$ python3 -q
>>> import numpy as np
>>> np.set_printoptions(suppress=True, linewidth=120)
>>> arr = np.diag(20 * np.array([2, -1, -2, -3])) + np.array([[4, 1, 1, 5], [3, 3, 4, 5], [1, 3, 4, 1], [5, 3, 5, 1]])
>>> arr
array([[ 44,   1,   1,   5],
       [  3, -17,   4,   5],
       [  1,   3, -36,   1],
       [  5,   3,   5, -59]])
>>> np.einsum("ii->", arr)
np.int64(-68)
>>> np.round(np.linalg.eigvals(arr).sum().real, 2)
np.float64(-68.0)
>>> np.einsum("ij,ji->", arr, arr)
np.int64(7124)
>>> f = np.array([3, 0, 3])
>>> np.array([np.convolve(row, f, "same") for row in arr])
array([[   3,  135,   18,    3],
       [ -51,   21,  -36,   12],
       [   9, -105,   12, -108],
       [   9,   30, -168,   15]])
>>> blk = np.stack([arr, 4 * arr, arr[::-1]])
>>> np.einsum("bij,cij->bc", blk, blk)
array([[  7149,  28596,   -508],
       [ 28596, 114384,  -2032],
       [  -508,  -2032,   7149]])
>>> (blk @ arr.T).shape
(3, 4, 4)
>>> q = arr.astype(float).copy()
>>> for j in range(4):
...     q[:, j] -= q[:, :j] @ (q[:, :j].T @ q[:, j])
...     q[:, j] /= np.linalg.norm(q[:, j])
... 
>>> np.round(q.T @ q, 2) + 0
array([[1., 0., 0., 0.],
       [0., 1., 0., 0.],
       [0., 0., 1., 0.],
       [0., 0., 0., 1.]])
>>> X = np.loadtxt("dump.csv", delimiter=",")
>>> X.round(2)
array([[ 0.48, -0.4 , -0.29],
       [-0.4 ,  0.34,  0.25],
       [-0.29,  0.25,  0.18]])
>>> U, sv, Vt = np.linalg.svd(X)
>>> sv.round(2) + 0
array([1., 0., 0.])
>>> np.argmax(sv[:-1] / (sv[1:] + 1e-6)) + 1
np.int64(1)
>>> Y = U[:, :1] @ np.diag(sv[:1]) @ Vt[:1]
>>> np.round(np.linalg.norm(X - Y) / np.linalg.norm(X), 2)
np.float64(0.0)
>>> np.linalg.matrix_rank(Y)
np.int64(1)
>>> np.linalg.matrix_rank(X, rtol=0.05)
np.int64(1)
>>> np.round(np.abs(X - Y).max(), 2)
np.float64(0.0)
>>> print(Y.round(2))
[[ 0.48 -0.4  -0.29]
 [-0.4   0.34  0.25]
 [-0.29  0.25  0.18]]
>>> C2 = X.T @ X
>>> print(C2.round(2))
[[ 0.48 -0.4  -0.29]
 [-0.4   0.34  0.25]
 [-0.29  0.25  0.18]]
>>> np.allclose(C2, C2.T)
True
>>> evals, vecs = np.linalg.eigh(X)
>>> vec = np.array([0, 1, 1])
>>> round(np.abs(X).sum(axis=1).max(), 2), round(np.abs(evals).max(), 2)
(np.float64(1.18), np.float64(1.0))
>>> np.round(vecs * np.maximum(evals, 0) @ vecs.T, 2)
array([[ 0.48, -0.4 , -0.29],
       [-0.4 ,  0.34,  0.25],
       [-0.29,  0.25,  0.18]])
>>> (np.sign(vecs[:, -1].round(6)) == np.sign(vecs[0, -1].round(6))).astype(int)
array([1, 0, 0])
>>> round(float(np.linalg.norm(X, 2) / np.linalg.norm(X)), 2)
1.0
>>> U, sv, Vt = np.linalg.svd(X)
>>> vecs = Vt[:(sv > 1e-8).sum()]
>>> rng = np.random.default_rng(231901)
>>> vec = X[2] + 5 * X[0] + rng.integers(2) * np.eye(3)[0]
>>> vec.round(2)
array([ 2.09, -1.77, -1.29])
>>> np.round(np.diag(vecs.T @ vecs), 2)
array([0.48, 0.34, 0.18])
>>> Y = np.array([[0, 0, 3, 0], [3, 2, 0, 0], [3, 1, 2, 1], [0, 0, 0, 0]])
>>> feats = np.triu(Y, 1)
>>> feats
array([[0, 0, 3, 0],
       [0, 0, 0, 0],
       [0, 0, 0, 1],
       [0, 0, 0, 0]])
>>> blk = np.stack([feats, -2 * feats, feats[::-1]])
>>> np.linalg.matrix_rank(blk.reshape(3, -1))
np.int64(2)
>>> (blk @ feats.T).shape
(3, 4, 4)
>>> np.round(np.linalg.norm(blk, axis=(1, 2)), 2)
array([3.16, 6.32, 3.16])
>>> np.einsum("bij,cij->bc", blk, blk)
array([[ 10, -20,   0],
       [-20,  40,   0],
       [  0,   0,  10]])
>>> np.round(np.linalg.det(blk), 2)
array([0., 0., 0.])
>>> print(blk.shape)
(3, 4, 4)
>>> lab = rng.permutation(4)
>>> lab
array([0, 2, 1, 3])
>>> Y = arr[lab][:, lab]
>>> Y
array([[ 44,   1,   1,   5],
       [  1, -36,   3,   1],
       [  3,   4, -17,   5],
       [  5,   5,   3, -59]])
>>> np.round(np.sort(np.abs(np.linalg.eigvals(Y))), 2)
array([16.04, 36.58, 44.32, 59.7 ])
>>> vec = np.array([-1, 2, 0, 2])
>>> feats * vec
array([[0, 0, 0, 0],
       [0, 0, 0, 0],
       [0, 0, 0, 2],
       [0, 0, 0, 0]])
>>> print(feats @ (2 * vec))
[0 0 4 0]
>>> feats @ np.eye(4)[2]
array([3., 0., 0., 0.])
>>> np.linalg.matrix_rank(feats - feats[0, 0] * np.eye(4))
np.int64(2)
>>> feats @ feats
array([[0, 0, 0, 3],
       [0, 0, 0, 0],
       [0, 0, 0, 0],
       [0, 0, 0, 0]])
>>> np.round(np.sort(np.linalg.eigvals(feats)), 2)
array([0., 0., 0., 0.])
>>> W0 = np.loadtxt("sample2.csv", delimiter=",")
>>> W0
array([[ 1.,  3.,  3.],
       [ 3.,  5.,  4.],
       [ 3.,  8.,  7.],
       [ 3., 11., 10.],
       [ 5., 14., 10.],
       [ 8., 16., 12.],
       [10., 19., 12.],
       [12., 20., 14.],
       [12., 20., 16.],
       [12., 23., 19.],
       [13., 23., 20.],
       [15., 25., 21.],
       [15., 28., 23.],
       [16., 30., 26.],
       [17., 31., 28.],
       [18., 32., 28.],
       [19., 34., 30.],
       [22., 36., 33.],
       [24., 39., 33.],
       [25., 40., 33.],
       [27., 42., 36.],
       [28., 43., 39.]])
>>> U, sv, Vt = np.linalg.svd(W0)
>>> print(np.argmax(sv[:-1] / (sv[1:] + 1e-6)) + 1)
1
>>> Y = U[:, :1] @ np.diag(sv[:1]) @ Vt[:1]
>>> round(float(np.linalg.norm(W0 - Y, 2)), 2), np.round(sv[1], 2)
(6.65, np.float64(6.65))
>>> data = np.loadtxt("m.csv", delimiter=",")
>>> data
array([[10.69,  5.63, -0.52],
       [ 6.12,  4.21,  0.39],
       [ 8.25, -9.61,  0.71],
       [-4.55, -9.51,  0.17],
       [ 3.53, -4.43, -8.28],
       [-6.97,  2.02,  1.18],
       [-0.23,  8.89, -5.7 ],
       [-9.48,  6.51,  0.15],
       [ 0.24, -5.74,  7.89],
       [-1.72,  3.26,  0.3 ],
       [ 6.09,  3.81, -2.98],
       [-6.88, -6.66,  5.18],
       [-2.58, -5.89,  1.46],
       [-7.07, -1.4 ,  0.49],
       [-2.78, -3.99,  0.34],
       [-2.93,  0.53,  7.45],
       [ 1.32,  1.89, -2.14],
       [ 4.65,  1.82, -3.16],
       [-0.73,  5.12,  0.07],
       [-2.2 , -0.17,  0.58],
       [-7.49,  3.38, -5.33]])
>>> W2 = data[[1, 12]].astype(float)
>>> for _ in range(4):
...     lab = np.linalg.norm(data[:, None] - W2, axis=-1).argmin(axis=1)
...     W2 = np.array([data[lab == j].mean(axis=0) for j in range(2)])
... 
>>> lab
array([0, 0, 1, 1, 0, 1, 0, 1, 1, 0, 0, 1, 1, 1, 1, 1, 0, 0, 0, 1, 1])
>>> np.round(W2[1] - W2[0], 2)
array([-7.01, -5.9 ,  4.14])
>>> print(np.abs(W2[1] - W2[0]).argmax())
0
>>> W2.round(2)
array([[ 3.3 ,  3.36, -2.45],
       [-3.7 , -2.54,  1.69]])
>>> blk = np.stack([W2, -3 * W2, W2[::-1]])
>>> blk.shape
(3, 2, 3)
>>> np.linalg.matrix_rank(blk.reshape(3, -1))
np.int64(2)
>>> np.round(np.einsum("bij,cij->bc", blk, blk), 2)
array([[  51.19, -153.57,  -49.8 ],
       [-153.57,  460.72,  149.39],
       [ -49.8 ,  149.39,   51.19]])
>>> np.round(blk.sum(axis=0), 2)
array([[-10.31,  -9.26,   6.58],
       [ 10.71,   8.44,  -5.82]])
>>> D = np.linalg.norm(data[:, None] - data[None], axis=-1)
>>> D.mean(axis=1).argmax()
np.int64(2)
>>> np.unravel_index(D.round(6).argmax(), D.shape)
(np.int64(2), np.int64(7))
>>> D[9].round(6).argsort(kind="stable")[:4]
array([ 9, 18, 19, 16])
>>> print(np.round(np.linalg.svd(data, compute_uv=False), 2))
[26.74 23.99 15.05]
>>> np.unravel_index(np.abs(data).argmax(), data.shape)
(np.int64(0), np.int64(0))
>>> np.zeros(21, 3)
Traceback (most recent call last):
  File "<python-input-88>", line 1, in <module>
    np.zeros(21, 3)
    ~~~~~~~~^^^^^^^
TypeError: Cannot interpret '3' as a data type
>>> np.round(data.mean(axis=0), 2)
array([-0.7 , -0.02, -0.08])
>>> np.count_nonzero(data)
np.int64(63)
>>> data[:, 3]
Traceback (most recent call last):
  File "<python-input-91>", line 1, in <module>
    data[:, 3]
    ~~~~^^^^^^
IndexError: index 3 is out of bounds for axis 1 with size 3
>>> np.linalg.matrix_rank(data)
np.int64(3)
>>> Xs = data - data.mean(axis=0)
>>> vecs = np.linalg.svd(Xs)[2][:2]
>>> Y = Xs - Xs @ vecs.T @ vecs
>>> np.round((Xs @ vecs.T).std(axis=0), 2)
array([5.82, 5.21])
>>> np.round(Y.std(axis=0), 2)
array([0.63, 1.17, 2.99])
>>> np.linalg.norm(Y, axis=1).round(6).argmax()
np.int64(4)
>>> np.round(np.diag(vecs.T @ vecs), 2)
array([0.96, 0.87, 0.16])
>>> print(np.round(np.cov(Xs @ vecs.T, rowvar=False), 2) + 0)
[[35.51  0.  ]
 [ 0.   28.53]]
>>> lab = rng.integers(0, 3, 3)
>>> F = np.triu((lab[:, None] == lab) & (rng.random((3, 3)) < 0.8), 1).astype(int)
>>> F += F.T
>>> F
array([[0, 1, 0],
       [1, 0, 0],
       [0, 0, 0]])
>>> U, sv, Vt = np.linalg.svd(F)
>>> np.argmax(sv[:-1] / (sv[1:] + 1e-6)) + 1
np.int64(2)
>>> Y = U[:, :2] @ np.diag(sv[:2]) @ Vt[:2]
>>> np.linalg.matrix_rank(F, rtol=0.05)
np.int64(2)
>>> Y
array([[0., 1., 0.],
       [1., 0., 0.],
       [0., 0., 0.]])
>>> np.round(np.linalg.norm(F - Y, 2), 2), sv[2]
(np.float64(0.0), np.float64(0.0))
>>> vec = np.array([-4, 5, -2])
>>> target = data @ vec
>>> print(np.round(np.linalg.pinv(data) @ data, 2) + 0)
[[1. 0. 0.]
 [0. 1. 0.]
 [0. 0. 1.]]
>>> try:
...     np.linalg.solve(data, target)
... except np.linalg.LinAlgError as e:
...     print(repr(e))
... 
LinAlgError('Last 2 dimensions of the array must be square')
>>> print(np.round(np.linalg.lstsq(data, target)[0], 2))
[-4.  5. -2.]
>>> target = target + 0.1 * rng.normal(size=21)
>>> target.round(2)
array([-13.65,  -4.22, -82.47, -29.59, -19.5 ,  35.43,  56.81,  70.31, -45.42,  22.5 ,   0.72, -16.13, -21.87,  20.25,
        -9.37,  -0.51,   8.26,  -3.16,  28.4 ,   6.78,  57.64])
>>> beta, *_ = np.linalg.lstsq(data, target)
>>> beta.round()
array([-4.,  5., -2.])
>>> np.round(data.T @ (target - data @ beta), 2) + 0
array([0., 0., 0.])
>>> print(np.flatnonzero(np.linalg.matrix_power((F != 0) + (F.T != 0) + np.eye(3), 3)[1]))
[0 1]
>>> (F != 0).astype(int)
array([[0, 1, 0],
       [1, 0, 0],
       [0, 0, 0]])
>>> F @ F
array([[1, 0, 0],
       [0, 1, 0],
       [0, 0, 0]])
>>> (np.linalg.matrix_power((F != 0) + (F.T != 0) + np.eye(3), 3) > 0).astype(int)
array([[1, 1, 0],
       [1, 1, 0],
       [0, 0, 1]])
>>> np.round(np.sort(np.linalg.eigvals(F).real), 2)
array([-1.,  0.,  1.])
>>> np.round(np.linalg.det(F), 2)
np.float64(0.0)
>>> J = np.array([[0.0, 0.0, 0.0, 3.0],
...     [0.0, 0.0, 0.0, 0.0],
...     [0.0, 0.0, 0.0, -3.0],
...     [3.0, 0.0, -3.0, 0.0]])
>>> def softmax(z):
...     e = np.exp(z - z.max(axis=-1, keepdims=True))
...     return e / e.sum(axis=-1, keepdims=True)
... 
>>> np.round(softmax(10 * J[2]), 2) + 0
array([0.33, 0.33, 0.33, 0.  ])
>>> np.round(softmax(J).sum(axis=1), 2)
array([1., 1., 1., 1.])
>>> att = J @ J.T / np.sqrt(4)
>>> print(np.round(softmax(att)[2] @ J, 2))
[ 0.03  0.   -0.03 -2.93]
>>> U, sv, Vt = np.linalg.svd(J)
>>> print(np.argmax(sv[:-1] / (sv[1:] + 1e-6)) + 1)
2
>>> Y = U[:, :2] @ np.diag(sv[:2]) @ Vt[:2]
>>> np.linalg.matrix_rank(Y)
np.int64(2)
>>> U, sv, Vt = np.linalg.svd(J)
>>> vecs = Vt[:(sv > 1e-8).sum()]
>>> vec = J[3] + -1 * J[2] + rng.integers(2) * np.eye(4)[2]
>>> print(vec)
[ 3.  0. -2.  3.]
>>> np.linalg.matrix_rank(np.vstack([J, vec]))
np.int64(3)
>>> print(round(float(np.linalg.norm(vec - vecs.T @ vecs @ vec)), 2))
0.71
>>> np.round(vecs.T @ vecs, 2)
array([[ 0.5,  0. , -0.5,  0. ],
       [ 0. ,  0. ,  0. ,  0. ],
       [-0.5,  0. ,  0.5,  0. ],
       [ 0. ,  0. ,  0. ,  1. ]])
>>> np.round(np.diag(vecs.T @ vecs), 2)
array([0.5, 0. , 0.5, 1. ])
>>> q, vecs = np.linalg.qr(arr[:, :3])[0], np.linalg.qr(arr[:, 3:])[0]
>>> sv = np.linalg.svd(q.T @ vecs, compute_uv=False)
>>> sv.round(2)
array([0.32])
>>> print((sv > 0.9).sum())
0
>>> M = np.load("run10.npy")
>>> print(M)
[[ 1.94  4.    4.89]
 [ 1.95  4.1   4.98]
 [ 2.01  4.04  5.  ]
 [ 1.98  3.97  5.  ]
 [ 2.02  4.02  4.97]
 [ 1.92  3.99  5.  ]
 [ 1.97  3.99  4.98]
 [ 1.06  2.97  0.  ]
 [ 0.99  2.93 -0.14]
 [ 1.08  2.96  0.06]
 [ 0.94  3.02 -0.05]
 [ 1.08  2.97  0.01]
 [ 1.    3.02  0.05]
 [ 1.    3.04  0.  ]
 [ 3.03  1.94  1.04]
 [ 3.03  1.99  1.03]
 [ 2.94  2.03  1.04]
 [ 3.03  2.02  1.01]
 [ 2.94  2.08  0.99]
 [ 3.04  2.04  0.94]
 [ 3.01  2.07  0.93]]
>>> proj = M @ np.linalg.solve(M.T @ M, M.T)
>>> np.round(proj @ M[:, 0], 2)
array([1.94, 1.95, 2.01, 1.98, 2.02, 1.92, 1.97, 1.06, 0.99, 1.08, 0.94, 1.08, 1.  , 1.  , 3.03, 3.03, 2.94, 3.03,
       2.94, 3.04, 3.01])
>>> np.round(np.linalg.eigvalsh(proj), 2) + 0
array([0., 0., 0., 0., 0., 0., 0., 0., 0., 0., 0., 0., 0., 0., 0., 0., 0., 0., 1., 1., 1.])
